$ python -q
>>> import numpy as np
>>> np.set_printoptions(precision=2, suppress=True, linewidth=120)
>>> arr = np.loadtxt("sample7.csv", delimiter=",")
>>> arr
array([[-2.35,  0.62,  0.51],
       [ 7.89, -2.07, -1.9 ],
       [ 0.04,  0.01, -0.02],
       [-6.62,  1.74,  1.57],
       [-5.32,  1.28,  1.38],
       [ 2.65, -0.74, -0.71],
       [-1.55,  0.44,  0.37],
       [ 0.63, -0.16, -0.08],
       [ 0.64, -0.13, -0.11],
       [-4.36,  1.07,  1.  ],
       [ 0.39, -0.23, -0.16],
       [ 8.08, -1.98, -2.09],
       [ 4.95, -1.24, -1.2 ],
       [-9.13,  2.25,  2.29],
       [-0.55,  0.17,  0.11],
       [ 2.14, -0.51, -0.61],
       [ 2.95, -0.71, -0.69],
       [-1.04,  0.32,  0.26],
       [ 0.3 , -0.07, -0.07],
       [ 0.56, -0.19, -0.16],
       [ 3.71, -0.91, -0.9 ],
       [-0.63,  0.12,  0.13],
       [ 0.64, -0.11, -0.19],
       [-6.66,  1.66,  1.66],
       [-1.53,  0.41,  0.49],
       [-8.04,  2.02,  1.98],
       [ 4.77, -1.13, -1.21],
       [-1.06,  0.3 ,  0.24]])
>>> # column 0 is much longer than the rest
>>> Q, Rm = np.linalg.qr(arr)
>>> Rm
array([[22.52, -5.65, -5.58],
       [ 0.  ,  0.26, -0.03],
       [ 0.  ,  0.  ,  0.27]])
>>> np.round(Q.T @ Q, 2) + 0
array([[1., 0., 0.],
       [0., 1., 0.],
       [0., 0., 1.]])
>>> Ac = (arr - arr.mean(axis=0)) / arr.std(axis=0)
>>> Ac.std(axis=0)
array([1., 1., 1.])
>>> np.argwhere(np.abs(Ac) > 2)
array([[ 1,  1],
       [11,  2],
       [13,  0],
       [13,  1],
       [13,  2]])
>>> beta = np.linalg.lstsq(np.delete(Ac, 1, axis=1), Ac[:, 1])[0]
>>> round(float(1 - np.var(Ac[:, 1] - np.delete(Ac, 1, axis=1) @ beta)), 2)
1.0
>>> beta
array([-1.09, -0.09])
>>> np.abs(np.linalg.svd(arr)[2][-1])
array([0.33, 0.72, 0.61])
>>> np.linalg.matrix_rank(arr, rtol=0.1)
np.int64(1)
>>> round(np.log10(np.linalg.cond(arr)))
2
>>> round(np.linalg.norm(arr, 2) / np.linalg.norm(arr), 2)
np.float64(1.0)
>>> P = arr @ np.linalg.solve(arr.T @ arr, arr.T)
>>> np.allclose(P @ P, P)
True
>>> np.round(np.diag(P), 2) + 0
array([0.09, 0.27, 0.01, 0.23, 0.14, 0.15, 0.04, 0.08, 0.05, 0.14, 0.33, 0.25, 0.06, 0.2 , 0.02, 0.1 , 0.06, 0.05,
       0.  , 0.05, 0.04, 0.03, 0.05, 0.09, 0.19, 0.13, 0.11, 0.02])
>>> np.round(np.linalg.eigvalsh(P), 2) + 0
array([0., 0., 0., 0., 0., 0., 0., 0., 0., 0., 0., 0., 0., 0., 0., 0., 0., 0., 0., 0., 0., 0., 0., 0., 0., 1., 1., 1.])
>>> P @ arr[:, 2]
array([ 0.51, -1.9 , -0.02,  1.57,  1.38, -0.71,  0.37, -0.08, -0.11,  1.  , -0.16, -2.09, -1.2 ,  2.29,  0.11, -0.61,
       -0.69,  0.26, -0.07, -0.16, -0.9 ,  0.13, -0.19,  1.66,  0.49,  1.98, -1.21,  0.24])
>>> J = np.load("layer1.npy")
>>> J
array([[ 0., -9.,  8.],
       [-9.,  0.,  0.],
       [ 8.,  0.,  0.]])
>>> w, V = np.linalg.eigh(J)
>>> x0 = np.array([3, -3, 1])
>>> (np.sign(V[:, -1].round(6)) == np.sign(V[0, -1].round(6))).astype(int)
array([1, 0, 1])
>>> V * np.maximum(w, 0) @ V.T
array([[ 6.02, -4.5 ,  4.  ],
       [-4.5 ,  3.36, -2.99],
       [ 4.  , -2.99,  2.66]])
>>> np.round(V * np.abs(w) @ V.T, 2) + 0
array([[12.04,  0.  ,  0.  ],
       [ 0.  ,  6.73, -5.98],
       [ 0.  , -5.98,  5.31]])
